$ python -q
>>> import numpy as np
>>> from numpy import linalg as LA
>>> np.set_printoptions(precision=2, suppress=True, linewidth=200, floatmode="fixed")
>>> rnd = lambda a: np.round(a, 2) + 0
>>> X = np.array([[-2.0, 1.0, 1.0, 1.0],
...     [1.0, -2.0, 1.0, 1.0],
...     [1.0, 1.0, -2.0, 1.0],
...     [1.0, 1.0, 1.0, -2.0]])
>>> X
array([[-2.00,  1.00,  1.00,  1.00],
       [ 1.00, -2.00,  1.00,  1.00],
       [ 1.00,  1.00, -2.00,  1.00],
       [ 1.00,  1.00,  1.00, -2.00]])
>>> w, V = LA.eigh(X)
>>> rnd(V @ np.diag(w) @ V.T)
array([[-2.00,  1.00,  1.00,  1.00],
       [ 1.00, -2.00,  1.00,  1.00],
       [ 1.00,  1.00, -2.00,  1.00],
       [ 1.00,  1.00,  1.00, -2.00]])
>>> rnd(LA.eigvalsh(X + 2 * np.eye(4)))
array([-1.00, -1.00, -1.00,  3.00])
>>> rnd(w)
array([-3.00, -3.00, -3.00,  1.00])
>>> rnd(np.abs(V[:, -1]))
array([0.50, 0.50, 0.50, 0.50])
>>> J = np.array([[0, 1, 0, 0, 0, 0],
...     [-1, -2, 0, 0, 0, 0],
...     [2, -2, 0, 0, 0, 0],
...     [0, 0, 0, 1, 0, 0],
...     [0, 0, -1, -2, 0, 0],
...     [0, 0, 2, -2, 0, 0],
...     [0, 0, 0, 0, 0, 1],
...     [0, 0, 0, 0, -1, -2],
...     [0, 0, 0, 0, 2, -2]])
>>> O, R = LA.qr(J)
>>> O.shape, R.shape
((9, 6), (6, 6))
>>> rnd(abs(R[0, 0])), rnd(LA.norm(J[:, 0]))
(np.float64(2.24), np.float64(2.24))
>>> rnd(np.abs(np.diag(R)))
array([2.24, 2.86, 2.24, 2.86, 2.24, 2.86])
>>> rnd(O @ R)
array([[ 0.00,  1.00,  0.00,  0.00,  0.00,  0.00],
       [-1.00, -2.00,  0.00,  0.00,  0.00,  0.00],
       [ 2.00, -2.00,  0.00,  0.00,  0.00,  0.00],
       [ 0.00,  0.00,  0.00,  1.00,  0.00,  0.00],
       [ 0.00,  0.00, -1.00, -2.00,  0.00,  0.00],
       [ 0.00,  0.00,  2.00, -2.00,  0.00,  0.00],
       [ 0.00,  0.00,  0.00,  0.00,  0.00,  1.00],
       [ 0.00,  0.00,  0.00,  0.00, -1.00, -2.00],
       [ 0.00,  0.00,  0.00,  0.00,  2.00, -2.00]])
>>> th = np.radians(36)
>>> R = np.eye(6)
>>> R[3, 3] = R[4, 4] = np.cos(th)
>>> R[3, 4], R[4, 3] = -np.sin(th), np.sin(th)
>>> rnd(R)
array([[ 1.00,  0.00,  0.00,  0.00,  0.00,  0.00],
       [ 0.00,  1.00,  0.00,  0.00,  0.00,  0.00],
       [ 0.00,  0.00,  1.00,  0.00,  0.00,  0.00],
       [ 0.00,  0.00,  0.00,  0.81, -0.59,  0.00],
       [ 0.00,  0.00,  0.00,  0.59,  0.81,  0.00],
       [ 0.00,  0.00,  0.00,  0.00,  0.00,  1.00]])
>>> Y = J @ R.T
>>> rnd(Y)
array([[ 0.00,  1.00,  0.00,  0.00,  0.00,  0.00],
       [-1.00, -2.00,  0.00,  0.00,  0.00,  0.00],
       [ 2.00, -2.00,  0.00,  0.00,  0.00,  0.00],
       [ 0.00,  0.00,  0.00,  0.81,  0.59,  0.00],
       [ 0.00,  0.00, -1.00, -1.62, -1.18,  0.00],
       [ 0.00,  0.00,  2.00, -1.62, -1.18,  0.00],
       [ 0.00,  0.00,  0.00,  0.00,  0.00,  1.00],
       [ 0.00,  0.00,  0.00,  0.59, -0.81, -2.00],
       [ 0.00,  0.00,  0.00, -1.18,  1.62, -2.00]])
>>> rnd(LA.svd(J, compute_uv=False)), rnd(LA.svd(Y, compute_uv=False))
(array([3.14, 3.14, 3.14, 2.04, 2.04, 2.04]), array([3.14, 3.14, 3.14, 2.04, 2.04, 2.04]))
